% ipython --no-banner

In [1]: import numpy as np

In [2]: from numpy import linalg as LA

In [3]: np.set_printoptions(suppress=True, linewidth=140)

In [4]: F = np.loadtxt("m.csv", delimiter=",")

In [5]: F.round(2) + 0
Out[5]: 
array([[ 0.45, -0.31, -0.51,  1.11,  0.96, -0.57, -0.05, -0.45, -1.42, -0.95, -0.72,  0.6 ,  1.09,  0.88],
       [ 0.54,  0.32, -1.2 ,  0.95, -1.68, -0.2 , -0.71, -1.02,  0.97,  0.11,  0.38, -0.04,  0.88,  0.  ],
       [ 0.27, -0.68,  0.38,  1.11,  0.02,  0.5 , -0.28, -0.96, -0.48, -0.95,  0.5 , -1.51, -1.43, -0.34],
       [ 0.36,  0.75,  0.57,  0.8 , -0.2 , -0.5 , -1.37,  0.9 , -0.42,  0.06, -1.03,  0.32, -0.22, -1.73],
       [ 0.18,  0.91,  0.9 ,  1.16, -0.17, -0.2 ,  1.49, -0.24,  0.78,  0.58, -1.41, -0.46, -0.27,  0.66],
       [ 0.72, -0.55, -1.3 ,  1.03,  0.98,  1.12,  0.53,  1.28,  0.46,  0.78,  0.22, -0.34,  0.19, -0.54],
       [ 0.63,  0.15, -0.05,  0.23, -1.66,  0.36,  0.37,  1.23, -1.44,  0.21,  0.43,  0.39, -0.74,  0.99],
       [ 0.72,  1.85, -0.51, -0.43,  0.85,  1.22, -0.72, -0.84, -0.23,  0.29, -0.04,  0.41, -0.77,  0.52],
       [ 2.17, -0.23,  1.11, -0.6 ,  0.35, -0.6 , -0.48,  0.18,  0.23,  0.44,  0.51, -0.84,  0.7 ,  0.47],
       [-0.54, -1.12,  0.94,  0.8 ,  0.15,  0.55, -1.01, -0.59, -0.06,  1.74,  0.1 ,  0.9 , -0.09,  0.6 ],
       [-1.26,  0.94,  0.42,  0.57,  0.21,  0.37, -0.97,  1.04,  0.13, -0.32,  0.54, -1.24,  0.91,  1.02],
       [ 0.18,  0.28,  1.23,  0.16, -0.37,  1.64,  0.79, -0.4 , -0.31, -0.59,  0.52,  0.56,  1.35, -0.94],
       [-0.27, -0.2 , -0.51, -0.83, -0.48,  0.51, -0.01, -0.53, -1.28,  1.09, -1.2 , -1.49,  0.75, -0.37],
       [-0.36,  0.94, -0.06,  0.53,  0.46, -1.21,  0.76, -0.46, -0.95,  1.12,  1.59, -0.16,  0.1 , -0.71]])

In [6]: rng = np.random.default_rng(241)

In [7]: lab = rng.permutation(14)

In [8]: Y = F[:, lab] * rng.choice([-1, 1], 14)

In [9]: Y.round(2) + 0
Out[9]: 
array([[-0.45, -1.11,  1.42, -0.88,  0.95,  0.05, -0.72, -1.09, -0.51, -0.45,  0.96,  0.6 ,  0.31, -0.57],
       [-0.54, -0.95, -0.97,  0.  , -0.11,  0.71,  0.38, -0.88, -1.2 , -1.02, -1.68, -0.04, -0.32, -0.2 ],
       [-0.27, -1.11,  0.48,  0.34,  0.95,  0.28,  0.5 ,  1.43,  0.38, -0.96,  0.02, -1.51,  0.68,  0.5 ],
       [-0.36, -0.8 ,  0.42,  1.73, -0.06,  1.37, -1.03,  0.22,  0.57,  0.9 , -0.2 ,  0.32, -0.75, -0.5 ],
       [-0.18, -1.16, -0.78, -0.66, -0.58, -1.49, -1.41,  0.27,  0.9 , -0.24, -0.17, -0.46, -0.91, -0.2 ],
       [-0.72, -1.03, -0.46,  0.54, -0.78, -0.53,  0.22, -0.19, -1.3 ,  1.28,  0.98, -0.34,  0.55,  1.12],
       [-0.63, -0.23,  1.44, -0.99, -0.21, -0.37,  0.43,  0.74, -0.05,  1.23, -1.66,  0.39, -0.15,  0.36],
       [-0.72,  0.43,  0.23, -0.52, -0.29,  0.72, -0.04,  0.77, -0.51, -0.84,  0.85,  0.41, -1.85,  1.22],
       [-2.17,  0.6 , -0.23, -0.47, -0.44,  0.48,  0.51, -0.7 ,  1.11,  0.18,  0.35, -0.84,  0.23, -0.6 ],
       [ 0.54, -0.8 ,  0.06, -0.6 , -1.74,  1.01,  0.1 ,  0.09,  0.94, -0.59,  0.15,  0.9 ,  1.12,  0.55],
       [ 1.26, -0.57, -0.13, -1.02,  0.32,  0.97,  0.54, -0.91,  0.42,  1.04,  0.21, -1.24, -0.94,  0.37],
       [-0.18, -0.16,  0.31,  0.94,  0.59, -0.79,  0.52, -1.35,  1.23, -0.4 , -0.37,  0.56, -0.28,  1.64],
       [ 0.27,  0.83,  1.28,  0.37, -1.09,  0.01, -1.2 , -0.75, -0.51, -0.53, -0.48, -1.49,  0.2 ,  0.51],
       [ 0.36, -0.53,  0.95,  0.71, -1.12, -0.76,  1.59, -0.1 , -0.06, -0.46,  0.46, -0.16, -0.94, -1.21]])

In [10]: U, _, Vt = LA.svd(F.T @ Y)

In [11]: lab
Out[11]: array([ 0,  3,  8, 13,  9,  6, 10, 12,  2,  7,  4, 11,  1,  5])
